>>> import numpy as np
>>> np.set_printoptions(precision=2, suppress=True, linewidth=160)
>>> rng = np.random.default_rng(34679)
>>> labels = rng.integers(0, 3, 6)
>>> feats = np.triu((labels[:, None] == labels) & (rng.random((6, 6)) < 0.8), 1).astype(int)
>>> feats += feats.T
>>> print(feats)
[[0 1 0 0 1 0]
 [1 0 0 0 1 0]
 [0 0 0 1 0 0]
 [0 0 1 0 0 0]
 [1 1 0 0 0 0]
 [0 0 0 0 0 0]]
>>> # equal to its transpose
>>> print(np.round(np.linalg.det(feats), 2))
0.0
>>> print(np.flatnonzero(np.linalg.matrix_power((feats != 0) + (feats.T != 0) + np.eye(6), 6)[3]))
[2 3]
>>> print((feats != 0).astype(int))
[[0 1 0 0 1 0]
 [1 0 0 0 1 0]
 [0 0 0 1 0 0]
 [0 0 1 0 0 0]
 [1 1 0 0 0 0]
 [0 0 0 0 0 0]]
>>> print(np.sort(np.linalg.eigvals(feats).real))
[-1. -1. -1.  0.  1.  2.]
>>> print(feats @ feats)
[[2 1 0 0 1 0]
 [1 2 0 0 1 0]
 [0 0 1 0 0 0]
 [0 0 0 1 0 0]
 [1 1 0 0 2 0]
 [0 0 0 0 0 0]]
>>> U, sig, Vt = np.linalg.svd(feats)
>>> vecs = Vt[:(sig > 1e-8).sum()]
>>> x0 = feats[3] + -3 * feats[0] + rng.integers(2) * np.eye(6)[4]
>>> print(x0)
[ 0. -3.  1.  0. -2.  0.]
>>> print(np.round(np.linalg.norm(x0 - vecs.T @ vecs @ x0), 2))
0.0
>>> mat = np.load("run11.npy")
>>> print(mat)
[[0 0 0 0 0 0 1]
 [0 0 0 0 0 1 0]
 [0 0 0 1 1 0 1]
 [0 0 1 0 1 0 0]
 [0 0 1 1 0 1 0]
 [0 1 0 0 1 0 1]
 [1 0 1 0 0 1 0]]
>>> ev, vecs = np.linalg.eigh(mat)
>>> print(np.unique(ev.round(6) + 0, return_counts=True)[1])
[1 1 1 1 1 1 1]
>>> print(np.linalg.svd(mat, compute_uv=False))
[2.6  2.25 1.26 1.18 0.8  0.55 0.52]
>>> print(np.abs(vecs[:, -1]))
[0.16 0.16 0.49 0.38 0.49 0.4  0.4 ]
>>> print(np.linalg.eigvalsh(mat @ mat))
[0.27 0.31 0.64 1.4  1.6  5.05 6.74]
>>> print(ev)
[-2.25 -1.26 -0.55 -0.52  0.8   1.18  2.6 ]
>>> print(np.round(vecs.T @ mat @ vecs, 2) + 0)
[[-2.25  0.    0.    0.    0.    0.    0.  ]
 [ 0.   -1.26  0.    0.    0.    0.    0.  ]
 [ 0.    0.   -0.55  0.    0.    0.    0.  ]
 [ 0.    0.    0.   -0.52  0.    0.    0.  ]
 [ 0.    0.    0.    0.    0.8   0.    0.  ]
 [ 0.    0.    0.    0.    0.    1.18  0.  ]
 [ 0.    0.    0.    0.    0.    0.    2.6 ]]
>>> labels = rng.permutation(7)
>>> Y = mat[:, labels] * rng.choice([-1, 1], 7)
>>> print(Y)
[[ 0  0  0  0  1  0  0]
 [ 0  0  0  0  0  0 -1]
 [ 0  0  0  1  1  1  0]
 [ 0  1  0  0  0  1  0]
 [ 0  1  0  1  0  0 -1]
 [-1  0  0  0  1  1  0]
 [ 0  1  1  0  0  0 -1]]
>>> U, _, Vt = np.linalg.svd(mat.T @ Y)
>>> print(labels)
[1 2 0 3 6 4 5]
>>> print(np.round(U @ Vt, 2) + 0)
[[ 0.  0.  1.  0.  0.  0.  0.]
 [-1.  0.  0.  0.  0.  0.  0.]
 [ 0.  1.  0.  0.  0.  0.  0.]
 [ 0.  0.  0.  1.  0.  0.  0.]
 [ 0.  0.  0.  0.  0.  1.  0.]
 [ 0.  0.  0.  0.  0.  0. -1.]
 [ 0.  0.  0.  0.  1.  0.  0.]]
>>> x0 = np.array([-1, -3, 0, -2, -3, -3, -2])
>>> rhs = mat @ x0
>>> print(rhs)
[-2 -3 -7 -3 -5 -8 -4]
>>> print(np.linalg.solve(mat, rhs + mat[:, 5]))
[-1. -3.  0. -2. -3. -2. -2.]
>>> print(np.linalg.solve(mat, 3 * rhs))
[-3. -9.  0. -6. -9. -9. -6.]
>>> J = np.load("arr.npy")
>>> print(J)
[[0 0 0 0 0 0 1 0 0 0 0 0 0 0]
 [1 0 0 0 0 0 0 0 0 0 0 0 0 0]
 [0 0 0 0 0 0 0 0 0 0 0 0 0 1]
 [0 0 0 0 0 0 0 0 1 0 0 0 0 0]
 [0 0 0 0 0 0 0 0 0 0 0 1 0 0]
 [0 0 0 0 1 0 0 0 0 0 0 0 0 0]
 [0 0 0 0 0 0 0 1 0 0 0 0 0 0]
 [0 0 0 0 0 1 0 0 0 0 0 0 0 0]
 [0 0 0 0 0 0 0 0 0 0 0 0 1 0]
 [0 0 0 1 0 0 0 0 0 0 0 0 0 0]
 [0 0 0 0 0 0 0 0 0 0 1 0 0 0]
 [0 0 1 0 0 0 0 0 0 0 0 0 0 0]
 [0 1 0 0 0 0 0 0 0 0 0 0 0 0]
 [0 0 0 0 0 0 0 0 0 1 0 0 0 0]]
>>> x0 = np.array([-1, -1, -1, -1, -2, 3, -2, -4, 4, -2, 2, -4, -2, 0])
>>> print(np.sort(np.abs(np.degrees(np.angle(np.linalg.eigvals(J))))))
[  0.     0.    27.69  27.69  55.38  55.38  83.08  83.08 110.77 110.77 138.46 138.46 166.15 166.15]
>>> print(J.T @ (J @ x0))
[-1 -1 -1 -1 -2  3 -2 -4  4 -2  2 -4 -2  0]
>>> print(np.round(np.linalg.norm(x0), 2), round(np.linalg.norm(J @ x0), 2))
9.0 9.0
>>> print(round(np.linalg.det(J), 2))
1.0
>>> cov = J.T @ J
>>> print(np.allclose(cov, cov.T))
True
>>> labels = rng.permutation(14)
>>> print(labels)
[ 7  0  8 11  2 12  4  9  1 13  3 10  6  5]
>>> Y = J[labels][:, labels]
>>> print(np.diag(Y))
[0 0 0 0 0 0 0 0 0 0 0 1 0 0]
>>> print(round(float(np.linalg.det(Y)), 2), round(float(np.linalg.det(J[labels])), 2))
1.0 1.0
>>> print(np.trace(Y))
1
>>> M = np.loadtxt("case9.csv", delimiter=",")
>>> print(M)
[[ 0.  0.  0.  0.  0.  0.  0.  0.  0. -4.  0.  0.]
 [ 0.  0.  0.  0.  0.  3.  0.  0.  0.  0.  0.  0.]
 [ 0.  0.  0.  0.  0.  0.  0.  0.  3.  0.  0.  0.]
 [ 0.  0.  0.  0. -3.  0.  0.  0.  0.  0.  0.  0.]
 [ 0.  0.  0.  0.  0.  0.  0.  0.  0.  0. -5.  0.]
 [ 0.  0.  0.  0.  0.  0. -5.  0.  0.  0.  0.  0.]
 [ 0.  0.  0.  1.  0.  0.  0.  0.  0.  0.  0.  0.]
 [ 0.  0.  0.  0.  0.  0.  0.  0.  0.  0.  0.  0.]
 [ 0.  2.  0.  0.  0.  0.  0.  0.  0.  0.  0.  0.]
 [ 0.  0.  0.  0.  0.  0.  0.  1.  0.  0.  0.  0.]
 [ 0.  0.  0.  0.  0.  0.  0.  0.  0.  0.  0. -5.]
 [ 0.  0. -1.  0.  0.  0.  0.  0.  0.  0.  0.  0.]]
>>> print(M @ np.linalg.pinv(M) @ M)
[[ 0.  0.  0.  0.  0.  0.  0.  0.  0. -4.  0.  0.]
 [ 0.  0.  0.  0.  0.  3.  0.  0.  0.  0.  0.  0.]
 [ 0.  0.  0.  0.  0.  0.  0.  0.  3.  0.  0.  0.]
 [ 0.  0.  0.  0. -3.  0.  0.  0.  0.  0.  0.  0.]
 [ 0.  0.  0.  0.  0.  0.  0.  0.  0.  0. -5.  0.]
 [ 0.  0.  0.  0.  0.  0. -5.  0.  0.  0.  0.  0.]
 [ 0.  0.  0.  1.  0.  0.  0.  0.  0.  0.  0.  0.]
 [ 0.  0.  0.  0.  0.  0.  0.  0.  0.  0.  0.  0.]
 [ 0.  2.  0.  0.  0.  0.  0.  0.  0.  0.  0.  0.]
 [ 0.  0.  0.  0.  0.  0.  0.  1.  0.  0.  0.  0.]
 [ 0.  0.  0.  0.  0.  0.  0.  0.  0.  0.  0. -5.]
 [ 0.  0. -1.  0.  0.  0.  0.  0.  0.  0.  0.  0.]]
>>> print(np.abs(np.diag(np.linalg.qr(M)[1])) > 1e-9)
[False  True  True  True  True  True  True  True  True False  True  True]
